In [1]: import numpy as np

In [2]: np.set_printoptions(suppress=True, linewidth=200)

In [3]: f = np.array([-2, 2, -2]) + 0.5

In [4]: data = np.outer(f, f) / (f @ f)

In [5]: data.round(2)
Out[5]: 
array([[ 0.21, -0.35,  0.21],
       [-0.35,  0.58, -0.35],
       [ 0.21, -0.35,  0.21]])

In [6]: r = np.linalg.matrix_rank(data)

In [7]: r
Out[7]: np.int64(1)

In [8]: N = np.linalg.svd(data)[2][r:].T

In [9]: np.linalg.matrix_rank(data.T @ data), np.linalg.matrix_rank(data @ data.T)
Out[9]: (np.int64(1), np.int64(1))

In [10]: N.shape
Out[10]: (3, 2)

In [11]: [int(np.linalg.matrix_rank(np.delete(data, i, axis=0))) for i in range(3)]
Out[11]: [1, 1, 1]

In [12]: [int(np.linalg.matrix_rank(data[:i])) for i in range(1, len(data) + 1)]
Out[12]: [1, 1, 1]

In [13]: U, s, Vt = np.linalg.svd(data)

In [14]: np.argmax(s[:-1] / (s[1:] + 1e-6)) + 1
Out[14]: np.int64(1)

In [15]: B = U[:, :1] @ np.diag(s[:1]) @ Vt[:1]

In [16]: B.round(2)
Out[16]: 
array([[ 0.21, -0.35,  0.21],
       [-0.35,  0.58, -0.35],
       [ 0.21, -0.35,  0.21]])

In [17]: np.linalg.matrix_rank(B)
Out[17]: np.int64(1)

In [18]: np.linalg.matrix_rank(data, rtol=0.05)
Out[18]: np.int64(1)

In [19]: gram = data.T @ data

In [20]: np.linalg.matrix_rank(gram)
Out[20]: np.int64(1)

In [21]: np.round(np.linalg.eigvalsh(gram)[::-1], 2) + 0
Out[21]: array([1., 0., 0.])

In [22]: gram.round(2)
Out[22]: 
array([[ 0.21, -0.35,  0.21],
       [-0.35,  0.58, -0.35],
       [ 0.21, -0.35,  0.21]])

In [23]: np.trace(gram), round((data ** 2).sum(), 2)
Out[23]: (np.float64(1.0), np.float64(1.0))

In [24]: np.round(np.linalg.svd(data, compute_uv=False) ** 2, 2) + 0
Out[24]: array([1., 0., 0.])

In [25]: m1 = np.array([[1.0, 0.2, 0.04], [0.2, 1.0, 0.2], [0.04, 0.2, 1.0]])

In [26]: rng = np.random.default_rng(2698)

In [27]: lab = rng.permutation(3)

In [28]: B = m1[:, lab] * rng.choice([-1, 1], 3)

In [29]: B
Out[29]: 
array([[-0.2 ,  1.  ,  0.04],
       [-1.  ,  0.2 ,  0.2 ],
       [-0.2 ,  0.04,  1.  ]])

In [30]: U, _, Vt = np.linalg.svd(m1.T @ B)

In [31]: np.round(np.linalg.lstsq(m1, B)[0], 2) + 0
Out[31]: 
array([[ 0.,  1.,  0.],
       [-1.,  0.,  0.],
       [ 0.,  0.,  1.]])

In [32]: Q = m1.astype(float).copy()

In [33]: for j in range(3):
    ...:     Q[:, j] -= Q[:, :j] @ (Q[:, :j].T @ Q[:, j])
    ...:     Q[:, j] /= np.linalg.norm(Q[:, j])
    ...: 

In [34]: np.round(Q.T @ Q, 2) + 0
Out[34]: 
array([[1., 0., 0.],
       [0., 1., 0.],
       [0., 0., 1.]])

In [35]: Q.round(2) + 0
Out[35]: 
array([[ 0.98, -0.2 ,  0.  ],
       [ 0.2 ,  0.96, -0.2 ],
       [ 0.04,  0.19,  0.98]])

In [36]: evals, vecs = np.linalg.eig(m1)

In [37]: np.round(np.sort(np.linalg.eigvals(m1 @ m1)), 2)
Out[37]: array([0.54, 0.92, 1.7 ])

In [38]: evals.round(2)
Out[38]: array([1.3 , 0.96, 0.74])

In [39]: round(np.prod(evals), 2)
Out[39]: np.float64(0.92)

In [40]: np.round(m1 @ vecs[:, 0] - evals[0] * vecs[:, 0], 2) + 0
Out[40]: array([0., 0., 0.])

In [41]: np.round(np.sort(np.linalg.eigvals(np.linalg.inv(m1))), 2)
Out[41]: array([0.77, 1.04, 1.36])

In [42]: arr = np.loadtxt("case5.csv", delimiter=",")

In [43]: arr
Out[43]: 
array([[ 0.42,  0.29, -0.67],
       [ 0.73,  0.18, -0.78],
       [-0.86,  0.99, -0.99],
       [-0.9 ,  0.99, -0.99],
       [-0.85,  0.18,  0.68],
       [ 0.33, -0.35,  0.22],
       [-1.  ,  1.  , -1.  ],
       [-0.64, -0.35,  0.82],
       [ 0.82, -0.69,  0.2 ],
       [ 1.  , -1.  ,  0.47]])

In [44]: dist = np.linalg.norm(arr[:, None] - arr[None], axis=-1)

In [45]: np.linalg.matrix_rank(dist ** 2)
Out[45]: np.int64(5)

In [46]: (dist + 1e9 * np.eye(10)).round(6).argmin(axis=1)
Out[46]: array([1, 0, 3, 2, 7, 8, 3, 4, 9, 8])

In [47]: np.round(np.linalg.norm(arr, axis=1), 2)
Out[47]: array([0.84, 1.08, 1.64, 1.66, 1.1 , 0.53, 1.73, 1.1 , 1.09, 1.49])

In [48]: np.unravel_index(dist.round(6).argmax(), dist.shape)
Out[48]: (np.int64(6), np.int64(9))

In [49]: dist.shape
Out[49]: (10, 10)

In [50]: Xc = arr - arr.mean(axis=0)

In [51]: vecs = np.linalg.svd(Xc)[2][:2]

In [52]: B = Xc - Xc @ vecs.T @ vecs

In [53]: np.round(np.diag(vecs.T @ vecs), 2)
Out[53]: array([0.84, 0.41, 0.75])

In [54]: np.round((Xc @ vecs.T).std(axis=0), 2)
Out[54]: array([1.07, 0.65])

In [55]: np.linalg.norm(B, axis=1).round(6).argmax()
Out[55]: np.int64(4)

In [56]: round(np.linalg.norm(B) / np.linalg.norm(Xc), 2)
Out[56]: np.float64(0.07)

In [57]: np.round(B.std(axis=0), 2)
Out[57]: array([0.04, 0.07, 0.04])

In [58]: B = np.c_[arr[:, :1] @ np.array([[0]]), np.array([2, -2, -3, -1, -2, -2, 0, 0, -2, -1])]

In [59]: B
Out[59]: 
array([[ 0.,  2.],
       [ 0., -2.],
       [ 0., -3.],
       [ 0., -1.],
       [ 0., -2.],
       [ 0., -2.],
       [ 0.,  0.],
       [ 0.,  0.],
       [ 0., -2.],
       [ 0., -1.]])

In [60]: np.linalg.matrix_rank(np.c_[arr, B])
Out[60]: np.int64(4)

In [61]: np.linalg.matrix_rank(B)
Out[61]: np.int64(1)

In [62]: np.round(np.linalg.lstsq(arr, B[:, 0])[0], 2)
Out[62]: array([0., 0., 0.])

In [63]: F = np.load("x.npy")

In [64]: F
Out[64]: 
array([[1, 0, 0],
       [2, 1, 0],
       [2, 2, 1]])

In [65]: B = F / np.linalg.norm(F, axis=1, keepdims=True)

In [66]: gram = B @ B.T

In [67]: (np.abs(gram) > 0.9).astype(int)
Out[67]: 
array([[1, 0, 0],
       [0, 1, 0],
       [0, 0, 1]])

In [68]: gram.round(2)
Out[68]: 
array([[1.  , 0.89, 0.67],
       [0.89, 1.  , 0.89],
       [0.67, 0.89, 1.  ]])

In [69]: U, s, Vt = np.linalg.svd(gram)

In [70]: np.argmax(s[:-1] / (s[1:] + 1e-6)) + 1
Out[70]: np.int64(2)

In [71]: s.round(2)
Out[71]: array([2.64, 0.33, 0.03])

In [72]: B = U[:, :2] @ np.diag(s[:2]) @ Vt[:2]

In [73]: round(np.linalg.norm(gram - B) / np.linalg.norm(gram), 2)
Out[73]: np.float64(0.01)

In [74]: np.linalg.matrix_rank(gram, rtol=0.05)
Out[74]: np.int64(2)

In [75]: np.round(np.abs(gram - B).max(), 2)
Out[75]: np.float64(0.02)

In [76]: np.linalg.matrix_rank(B)
Out[76]: np.int64(2)

In [77]: evals, vecs = np.linalg.eig(F)

In [78]: np.round(np.sort(np.linalg.eigvals(np.linalg.inv(F))), 2)
Out[78]: array([1., 1., 1.])

In [79]: evals
Out[79]: array([1., 1., 1.])

In [80]: hat = np.triu(np.array([[-2, -1, -1], [-2, 1, 2], [-2, 2, 1]]), 1) + np.eye(3)

In [81]: B = hat @ F @ np.linalg.inv(hat)

In [82]: hat @ F - F @ hat
Out[82]: 
array([[-4., -2.,  0.],
       [ 4.,  6.,  2.],
       [ 0.,  2., -2.]])

In [83]: np.trace(B), np.trace(F)
Out[83]: (np.float64(3.0), np.int64(3))

In [84]: f = np.array([3, 2, 1])

In [85]: B = F + np.outer(f, np.eye(3)[0])

In [86]: round(float(np.linalg.det(B) / np.linalg.det(F)), 2), np.round(1 + np.linalg.solve(F, f)[0], 2)
Out[86]: (4.0, np.float64(4.0))

In [87]: K = np.load("mat.npy")

In [88]: K
Out[88]: 
array([[6., 1., 1.],
       [1., 6., 1.],
       [1., 1., 6.]])

In [89]: lab = arr[:, 0] > np.median(arr[:, 0])

In [90]: f = arr[lab].mean(axis=0) - arr[~lab].mean(axis=0)

In [91]: np.argsort(-np.abs(f).round(6), kind="stable")
Out[91]: array([0, 1, 2])

In [92]: np.einsum("ii->", K)
Out[92]: np.float64(18.0)

In [93]: np.einsum("ij,ji->", K, K)
Out[93]: np.float64(114.0)

In [94]: round(float(np.linalg.det(2 * K)), 2), np.round(np.linalg.det(K), 2)
Out[94]: (1600.0, np.float64(200.0))

In [95]: B = K[0, 0] * K[1:] - np.outer(K[1:, 0], K[0])

In [96]: B
Out[96]: 
array([[ 0., 35.,  5.],
       [ 0.,  5., 35.]])

In [97]: np.linalg.matrix_rank(B), np.linalg.matrix_rank(K)
Out[97]: (np.int64(2), np.int64(3))

In [98]: np.flatnonzero(~B.round(6).any(axis=1))
Out[98]: array([], dtype=int64)

In [99]: feats = np.loadtxt("m.csv", delimiter=",")

In [100]: feats
Out[100]: 
array([[0., 0., 0., 1.],
       [0., 0., 1., 1.],
       [0., 1., 0., 0.],
       [1., 1., 0., 0.]])

In [101]: # symmetric, so the eigenvalues are real

In [102]: Q = feats.astype(float).copy()

In [103]: for j in range(4):
     ...:     Q[:, j] -= Q[:, :j] @ (Q[:, :j].T @ Q[:, j])
     ...:     Q[:, j] /= np.linalg.norm(Q[:, j])
     ...: 

In [104]: Q
Out[104]: 
array([[0., 0., 0., 1.],
       [0., 0., 1., 0.],
       [0., 1., 0., 0.],
       [1., 0., 0., 0.]])

In [105]: Q.T @ feats
Out[105]: 
array([[1., 1., 0., 0.],
       [0., 1., 0., 0.],
       [0., 0., 1., 1.],
       [0., 0., 0., 1.]])

In [106]: W0 = np.loadtxt("run4.csv", delimiter=",")

In [107]: W0.round(2)
Out[107]: 
array([[-4.04,  4.03, -0.01],
       [-3.99,  4.  , -0.01],
       [ 4.04, -4.01, -0.03]])

In [108]: evals, vecs = np.linalg.eig(W0)

In [109]: evals.round(2)
Out[109]: array([ 0.34, -0.36, -0.04])

In [110]: np.round(np.sort(np.linalg.eigvals(W0.T)), 2)
Out[110]: array([-0.36, -0.04,  0.34])

In [111]: np.round(W0 @ vecs[:, 0] - evals[0] * vecs[:, 0], 2) + 0
Out[111]: array([0., 0., 0.])

In [112]: np.round(np.sort(np.linalg.eigvals(np.linalg.inv(W0))), 2)
Out[112]: array([-23.43,  -2.79,   2.98])

In [113]: np.argsort(-np.linalg.norm(W0, axis=0).round(6), kind="stable")[:3]
Out[113]: array([0, 1, 2])

In [114]: [round(float(x), 2) for x in np.linalg.svd(W0, compute_uv=False)[:3]]
Out[114]: [9.84, 0.04, 0.01]

In [115]: np.linalg.matrix_rank(W0, rtol=0.1)
Out[115]: np.int64(1)

In [116]: np.linalg.cond(W0) > 100
Out[116]: np.True_

In [117]: round(np.log10(np.linalg.cond(W0)))
Out[117]: 3
